% ipython --no-banner

In [1]: import numpy as np

In [2]: np.set_printoptions(suppress=True, linewidth=160)

In [3]: def rnd(a):
   ...:     return np.round(a, 2) + 0
   ...: 

In [4]: mat = np.load("block12.npy")

In [5]: print(mat)
[[ 1  0  0  0  0  0  0  0  0]
 [ 5  1  0  0  0  0  0  0  0]
 [-4 -5  1  0  0  0  0  0  0]
 [ 6  4  9  1  0  0  0  0  0]
 [ 6 -1 -7  2  1  0  0  0  0]
 [ 1 -4  2 -5 -4  1  0  0  0]
 [ 0 -7 -2  2 -3 -1  1  0  0]
 [-4  9 -6 -1  1  2  5  1  0]
 [-5 -6  4  6 -9 -5  0 -7  1]]

In [6]: print(np.linalg.cond(mat) > 100)
True

In [7]: W0 = np.loadtxt("run0.csv", delimiter=",")

In [8]: print(W0)
[[-2.04 -1.52  1.31 -0.89]
 [-1.4  -0.5  -2.15 -1.48]
 [-0.62 -0.38  0.38  2.88]
 [-1.53  1.76 -1.51  1.15]
 [ 2.63 -0.51 -1.31 -0.31]
 [-1.37 -0.11  0.33 -2.65]
 [-0.26 -0.41 -1.61  2.48]
 [ 1.68 -0.23 -1.12 -2.21]
 [ 2.19 -1.64 -1.22  0.  ]
 [ 1.47  0.71 -1.48  2.03]
 [ 1.55 -1.42  1.66  1.34]
 [-0.49 -2.13  0.42  2.01]
 [ 0.51  0.51 -2.12  2.  ]
 [ 0.16  2.11 -0.2  -2.11]
 [ 0.66  0.5   2.39  1.61]
 [ 1.9   1.61 -0.39 -1.62]
 [ 1.48  0.15  2.55  0.53]
 [-0.84  2.52 -1.4  -0.02]
 [ 0.87 -1.38  2.12  1.35]
 [-0.46 -2.17  1.34  1.51]
 [ 0.72 -2.13  1.97  0.19]
 [-0.12  0.77 -2.5   1.46]
 [ 0.25 -1.28  0.16  2.7 ]
 [ 2.23 -1.94  0.49 -0.22]]

In [9]: f, v = W0[14], W0[23]

In [10]: print(rnd(f @ f))
8.99

In [11]: pr = (f @ v) / (f @ f) * f

In [12]: print(rnd(np.linalg.norm(f + v) ** 2 + np.linalg.norm(f - v) ** 2))
36.03

In [13]: Ac = (W0 - W0.mean(axis=0)) / W0.std(axis=0)

In [14]: print(np.argwhere(np.abs(Ac) > 2))
[[17  1]]

In [15]: b = np.linalg.lstsq(np.delete(Ac, 3, axis=1), Ac[:, 3])[0]

In [16]: print(rnd(1 - np.var(Ac[:, 3] - np.delete(Ac, 3, axis=1) @ b)))
0.05

In [17]: proj = W0 @ np.linalg.solve(W0.T @ W0, W0.T)

In [18]: print(rnd(proj @ W0[:, 0]))
[-2.04 -1.4  -0.62 -1.53  2.63 -1.37 -0.26  1.68  2.19  1.47  1.55 -0.49  0.51  0.16  0.66  1.9   1.48 -0.84  0.87 -0.46  0.72 -0.12  0.25  2.23]

In [19]: print(np.linalg.matrix_rank(np.eye(24) - proj))
20
